$ python3 -q
>>> import numpy as np
>>> np.set_printoptions(precision=2, suppress=True, linewidth=120)
>>> feats = np.array([[3, 2, 2, 2], [3, 2, 0, 2], [3, 1, 1, 2]])
>>> feats[-1] = feats[0] + -2 * feats[1]
>>> feats
array([[ 3,  2,  2,  2],
       [ 3,  2,  0,  2],
       [-3, -2,  2, -2]])
>>> np.argsort(-np.linalg.norm(feats, axis=0).round(6), kind="stable")[:3]
array([0, 1, 3])
>>> np.linalg.matrix_rank(feats, rtol=0.1)
np.int64(2)
>>> [round(float(x), 2) for x in np.linalg.svd(feats, compute_uv=False)[:3]]
[7.14, 2.83, 0.0]
>>> np.linalg.cond(feats) > 100
np.True_
>>> m1 = np.array([[3, 2, 6, 4, 4],
...     [0, 4, 6, 7, 9],
...     [0, 0, 8, 9, 8],
...     [0, 0, 0, 9, 1],
...     [0, 0, 0, 0, 0]])
>>> m1
array([[3, 2, 6, 4, 4],
       [0, 4, 6, 7, 9],
       [0, 0, 8, 9, 8],
       [0, 0, 0, 9, 1],
       [0, 0, 0, 0, 0]])
>>> rank = np.linalg.matrix_rank(m1)
>>> rank
np.int64(4)
>>> N = np.linalg.svd(m1)[2][rank:].T
>>> N.shape
(5, 1)
>>> np.prod(np.diag(m1)), np.round(np.linalg.det(m1), 2)
(np.int64(0), np.float64(0.0))
>>> [int(np.linalg.matrix_rank(np.linalg.matrix_power(m1, p))) for p in range(1, 6)]
[4, 4, 4, 4, 4]
>>> np.sort(np.linalg.eigvals(m1))
array([0., 3., 4., 8., 9.])
>>> np.linalg.matrix_rank(m1 - m1[0, 0] * np.eye(5))
np.int64(4)
>>> np.sort(np.abs(np.linalg.eigvals(m1)))
array([0., 3., 4., 8., 9.])
>>> np.allclose(m1, m1.T)
False
>>> round(float(np.abs(np.linalg.eigvals(m1)).max()), 2)
9.0
>>> round(float(np.linalg.norm(m1, 2) / np.linalg.norm(m1)), 2)
0.93
>>> [round(float(x), 2) for x in np.linalg.svd(m1, compute_uv=False)[:3]]
[22.0, 7.01, 3.47]
>>> W0 = np.array([[0.0, -1.0], [-1.0, 0.0]])
>>> W0
array([[ 0., -1.],
       [-1.,  0.]])
>>> r0 = np.array([0, 3, -3])
>>> np.polyval(r0, W0[1])
array([-6., -3.])
>>> np.linalg.norm(W0, axis=0)
array([1., 1.])
>>> W0.T @ W0
array([[1., 0.],
       [0., 1.]])
>>> W0[:, 1] @ W0[:, 0]
np.float64(0.0)
>>> W0 @ W0.T
array([[1., 0.],
       [0., 1.]])
>>> np.linalg.svd(W0, compute_uv=False)
array([1., 1.])
>>> ev, V = np.linalg.eigh(W0)
>>> np.linalg.eigvalsh(W0 + -3 * np.eye(2))
array([-4., -2.])
>>> np.abs(V[:, -1]).round(6).argmax()
np.int64(0)
>>> np.linalg.eigvalsh(W0 @ W0)
array([1., 1.])
>>> np.unique(ev.round(6) + 0, return_counts=True)[1]
array([1, 1])
>>> X = np.loadtxt("dump.csv", delimiter=",")
>>> X
array([[2., 2., 2., 1., 0.],
       [0., 2., 2., 2., 1.],
       [1., 0., 2., 2., 2.],
       [2., 1., 0., 2., 2.],
       [2., 2., 1., 0., 2.]])
>>> P = np.triu(np.array([[5, -3, 5, 6, 9],
...     [-5, -8, -7, 4, 7],
...     [4, 3, 4, -8, -9],
...     [3, -9, -4, -9, 5],
...     [2, 2, 5, -4, -5]]), 1) + np.eye(5)
>>> other = P @ X @ np.linalg.inv(P)
>>> P @ X - X @ P
array([[ 35.,  24.,  17.,  12.,  18.],
       [ 15.,  18.,   7.,   2.,   2.],
       [-34., -23., -14.,  -6., -35.],
       [ 10.,  16.,   2., -16., -25.],
       [  0.,   6.,   4., -12., -23.]])
>>> np.poly(other)
array([  1., -10.,  30., -80., 130., -77.])
>>> ang = np.radians(30)
>>> Rm = np.eye(5)
>>> Rm[0, 0] = Rm[4, 4] = np.cos(ang)
>>> Rm[0, 4], Rm[4, 0] = -np.sin(ang), np.sin(ang)
>>> Rm
array([[ 0.87,  0.  ,  0.  ,  0.  , -0.5 ],
       [ 0.  ,  1.  ,  0.  ,  0.  ,  0.  ],
       [ 0.  ,  0.  ,  1.  ,  0.  ,  0.  ],
       [ 0.  ,  0.  ,  0.  ,  1.  ,  0.  ],
       [ 0.5 ,  0.  ,  0.  ,  0.  ,  0.87]])
>>> other = X @ Rm.T
>>> np.allclose(np.linalg.norm(X, axis=1), np.linalg.norm(other, axis=1))
True
>>> np.allclose(X @ X.T, other @ other.T)
True
>>> np.linalg.svd(X, compute_uv=False), np.linalg.svd(other, compute_uv=False)
(array([7.  , 2.5 , 2.5 , 1.33, 1.33]), array([7.  , 2.5 , 2.5 , 1.33, 1.33]))
>>> other
array([[ 1.73,  2.  ,  2.  ,  1.  ,  1.  ],
       [-0.5 ,  2.  ,  2.  ,  2.  ,  0.87],
       [-0.13,  0.  ,  2.  ,  2.  ,  2.23],
       [ 0.73,  1.  ,  0.  ,  2.  ,  2.73],
       [ 0.73,  2.  ,  1.  ,  0.  ,  2.73]])
>>> K = np.load("sample10.npy")
>>> K
array([[-15.39,  -0.33,   4.25],
       [  2.  ,   0.8 ,   2.41],
       [-11.75,  -3.  ,   3.13],
       [ -2.77,   6.06,  -4.56],
       [  1.43,  -1.01,  -1.75],
       [  3.82,   6.04,  -6.29],
       [ 18.21,   2.44,   1.3 ],
       [  1.8 ,  -5.9 ,   5.21],
       [ -6.81,  -3.81,  -2.42],
       [  8.32,  -2.28,   0.41],
       [  1.56,   1.88,  -1.56],
       [-14.57,   8.44,   2.5 ],
       [  1.82,  -1.63,   2.9 ],
       [-13.89,   8.93,  -1.51],
       [ 10.79,   3.62,  -3.79],
       [ 17.05,  -9.42,   0.28],
       [-11.48,  -3.67,  -0.93]])
>>> vec = np.array([2, 0, -2])
>>> h1 = np.maximum(K @ vec, 0)
>>> K * (h1 > 1e-9)[:, None]
array([[-0.  , -0.  ,  0.  ],
       [ 0.  ,  0.  ,  0.  ],
       [-0.  , -0.  ,  0.  ],
       [-2.77,  6.06, -4.56],
       [ 1.43, -1.01, -1.75],
       [ 3.82,  6.04, -6.29],
       [18.21,  2.44,  1.3 ],
       [ 0.  , -0.  ,  0.  ],
       [-0.  , -0.  , -0.  ],
       [ 8.32, -2.28,  0.41],
       [ 1.56,  1.88, -1.56],
       [-0.  ,  0.  ,  0.  ],
       [ 0.  , -0.  ,  0.  ],
       [-0.  ,  0.  , -0.  ],
       [10.79,  3.62, -3.79],
       [17.05, -9.42,  0.28],
       [-0.  , -0.  , -0.  ]])
>>> np.tanh(K @ vec)
array([-1.  , -0.68, -1.  ,  1.  ,  1.  ,  1.  ,  1.  , -1.  , -1.  ,  1.  ,  1.  , -1.  , -0.97, -1.  ,  1.  ,  1.  ,
       -1.  ])
>>> np.flatnonzero(h1 > 1e-9)
array([ 3,  4,  5,  6,  9, 10, 14, 15])
>>> Xs = K - K.mean(axis=0)
>>> Uu, sig, VT = np.linalg.svd(Xs, full_matrices=False)
>>> np.round(Xs.mean(axis=0), 2) + 0
array([0., 0., 0.])
>>> np.linalg.matrix_rank(Xs)
np.int64(3)
>>> VT[0] * np.sign(VT[0, np.abs(VT[0]).argmax()])
array([ 0.99, -0.16, -0.05])
>>> Xs = K - K.mean(axis=0)
>>> V = np.linalg.svd(Xs)[2][:1]
>>> other = Xs - Xs @ V.T @ V
>>> np.cov(Xs @ V.T, rowvar=False)
array(115.02)
>>> round(np.linalg.norm(other) / np.linalg.norm(Xs), 2)
np.float64(0.48)
>>> arr = np.load("case10.npy")
>>> arr
array([[ 1, -2,  4, -8],
       [ 1, -1,  1, -1],
       [ 1,  0,  0,  0],
       [ 1,  1,  1,  1]])
>>> rng = np.random.default_rng(535)
>>> z = rng.permutation(4)
>>> z
array([1, 2, 3, 0])
>>> other = arr[z][:, z]
>>> np.trace(other)
np.int64(1)
>>> np.sort(np.abs(np.linalg.eigvals(other)))
array([0.71, 1.44, 3.43, 3.43])
>>> np.diag(other)
array([-1,  0,  1,  1])
>>> other = arr[0, 0] * arr[1:] - np.outer(arr[1:, 0], arr[0])
>>> other
array([[ 0,  1, -3,  7],
       [ 0,  2, -4,  8],
       [ 0,  3, -3,  9]])
>>> arr[:, 0] / arr[0, 0]
array([1., 1., 1., 1.])
>>> np.flatnonzero(~other.round(6).any(axis=1))
array([], dtype=int64)
>>> np.linalg.matrix_rank(other), np.linalg.matrix_rank(arr)
(np.int64(3), np.int64(4))
>>> vec = np.array([2, 5, 4])
>>> y = K @ vec
>>> np.round(np.linalg.pinv(K) @ K, 2) + 0
array([[1., 0., 0.],
       [0., 1., 0.],
       [0., 0., 1.]])
>>> y = y + 0.3 * rng.normal(size=17)
>>> y
array([-15.49,  17.4 , -26.42,   7.1 ,  -9.23,  12.56,  53.74,  -4.8 , -42.11,   6.65,   6.43,  22.95,   7.41,  11.34,
        24.34, -12.29, -44.95])
>>> c, *_ = np.linalg.lstsq(K, y)
>>> np.round(K.T @ (y - K @ c), 2) + 0
array([0., 0., 0.])
>>> np.round(np.linalg.norm(y - K @ c), 2)
np.float64(1.06)
>>> J = np.load("m.npy")
>>> J
array([[ 3,  0, -2],
       [ 3,  0, -2],
       [-4,  1,  1],
       [ 0, -1,  0]])
>>> Uu, sig, VT = np.linalg.svd(m1)
>>> V = VT[:(sig > 1e-8).sum()]
>>> vec = m1[0] + 4 * m1[1] + rng.integers(2) * np.eye(5)[2]
>>> vec
array([ 3., 18., 31., 32., 40.])
>>> V.T @ V
array([[ 0.67,  0.23,  0.27,  0.03, -0.31],
       [ 0.23,  0.84, -0.19, -0.02,  0.22],
       [ 0.27, -0.19,  0.78, -0.03,  0.25],
       [ 0.03, -0.02, -0.03,  1.  ,  0.03],
       [-0.31,  0.22,  0.25,  0.03,  0.71]])
>>> mat = np.load("run4.npy")
>>> mat.round(2) + 0
array([[ 0.95,  0.  ,  0.11,  0.12, -0.14],
       [ 0.  ,  1.  ,  0.01,  0.01, -0.01],
       [ 0.11,  0.01,  0.74, -0.27,  0.32],
       [ 0.12,  0.01, -0.27,  0.71,  0.34],
       [-0.14, -0.01,  0.32,  0.34,  0.59]])
>>> Uu, sig, VT = np.linalg.svd(mat)
>>> sig.round(2) + 0
array([1., 1., 1., 1., 0.])
>>> np.argmax(sig[:-1] / (sig[1:] + 1e-6)) + 1
np.int64(4)
>>> other = Uu[:, :4] @ np.diag(sig[:4]) @ VT[:4]
>>> np.linalg.matrix_rank(mat, rtol=0.05)
np.int64(4)
>>> other.round(2) + 0
array([[ 0.95,  0.  ,  0.11,  0.12, -0.14],
       [ 0.  ,  1.  ,  0.01,  0.01, -0.01],
       [ 0.11,  0.01,  0.74, -0.27,  0.32],
       [ 0.12,  0.01, -0.27,  0.71,  0.34],
       [-0.14, -0.01,  0.32,  0.34,  0.59]])
>>> np.round(np.linalg.norm(mat - other, 2), 2), round(sig[4], 2)
(np.float64(0.0), np.float64(0.0))
>>> round(float(np.abs(mat - other).max()), 2)
0.0
